$ python -q
>>> import numpy as np
>>> import numpy.linalg as la
>>> np.set_printoptions(precision=2, suppress=True, linewidth=160)
>>> A = np.load("mat.npy")
>>> A
array([[-2,  9,  0,  9,  2,  2,  0],
       [-9,  7,  9,  7,  6,  9,  7],
       [-4,  8,  6,  8,  1,  4,  4],
       [-7,  8,  8,  6,  1,  7,  4],
       [-6,  3,  6,  4,  1,  6,  3],
       [ 0,  1,  7,  9,  1,  0,  5],
       [-3,  6,  4,  4,  7,  3,  1],
       [-1,  0,  5,  9,  0,  1,  7],
       [-9,  1,  9,  1,  6,  9,  0]])
>>> # rank 6
>>> th = np.radians(45)
>>> Rm = np.eye(7)
>>> Rm[1, 1] = Rm[0, 0] = np.cos(th)
>>> Rm[1, 0], Rm[0, 1] = -np.sin(th), np.sin(th)
>>> Rm
array([[ 0.71,  0.71,  0.  ,  0.  ,  0.  ,  0.  ,  0.  ],
       [-0.71,  0.71,  0.  ,  0.  ,  0.  ,  0.  ,  0.  ],
       [ 0.  ,  0.  ,  1.  ,  0.  ,  0.  ,  0.  ,  0.  ],
       [ 0.  ,  0.  ,  0.  ,  1.  ,  0.  ,  0.  ,  0.  ],
       [ 0.  ,  0.  ,  0.  ,  0.  ,  1.  ,  0.  ,  0.  ],
       [ 0.  ,  0.  ,  0.  ,  0.  ,  0.  ,  1.  ,  0.  ],
       [ 0.  ,  0.  ,  0.  ,  0.  ,  0.  ,  0.  ,  1.  ]])
>>> out = A @ Rm.T
>>> np.abs(out - A).max(axis=0)
array([7.71, 6.07, 0.  , 0.  , 0.  , 0.  , 0.  ])
>>> np.allclose(la.norm(A, axis=1), la.norm(out, axis=1))
True
>>> np.round(la.svd(A, compute_uv=False), 2) + 0, np.round(la.svd(out, compute_uv=False), 2) + 0
(array([39.37, 15.05, 11.12,  6.45,  3.82,  3.12,  0.  ]), array([39.37, 15.05, 11.12,  6.45,  3.82,  3.12,  0.  ]))
>>> left, s, Vt = la.svd(A)
>>> np.argmax(s[:-1] / (s[1:] + 1e-6)) + 1
np.int64(6)
>>> out = left[:, :6] @ np.diag(s[:6]) @ Vt[:6]
>>> print(round(float(la.norm(A - out, 2)), 2), round(float(s[6]), 2))
0.0 0.0
>>> la.matrix_rank(out)
np.int64(6)
>>> round(la.norm(A - out) / la.norm(A), 2)
np.float64(0.0)
>>> left, s, Vt = la.svd(A)
>>> evecs = Vt[:(s > 1e-8).sum()]
>>> rng = np.random.default_rng(80)
>>> x0 = A[4] + 4 * A[5] + rng.integers(2) * np.eye(7)[2]
>>> x0
array([-6.,  7., 35., 40.,  5.,  6., 23.])
>>> print(np.allclose(evecs.T @ evecs @ x0, x0))
True
>>> np.diag(evecs.T @ evecs)
array([0.5, 1. , 1. , 1. , 1. , 0.5, 1. ])
>>> la.matrix_rank(A, rtol=0.1)
np.int64(4)
>>> np.argsort(-la.norm(A, axis=0).round(6), kind="stable")[:3]
array([3, 2, 1])
>>> [round(float(x), 2) for x in la.svd(A, compute_uv=False)[:3]]
[39.37, 15.05, 11.12]
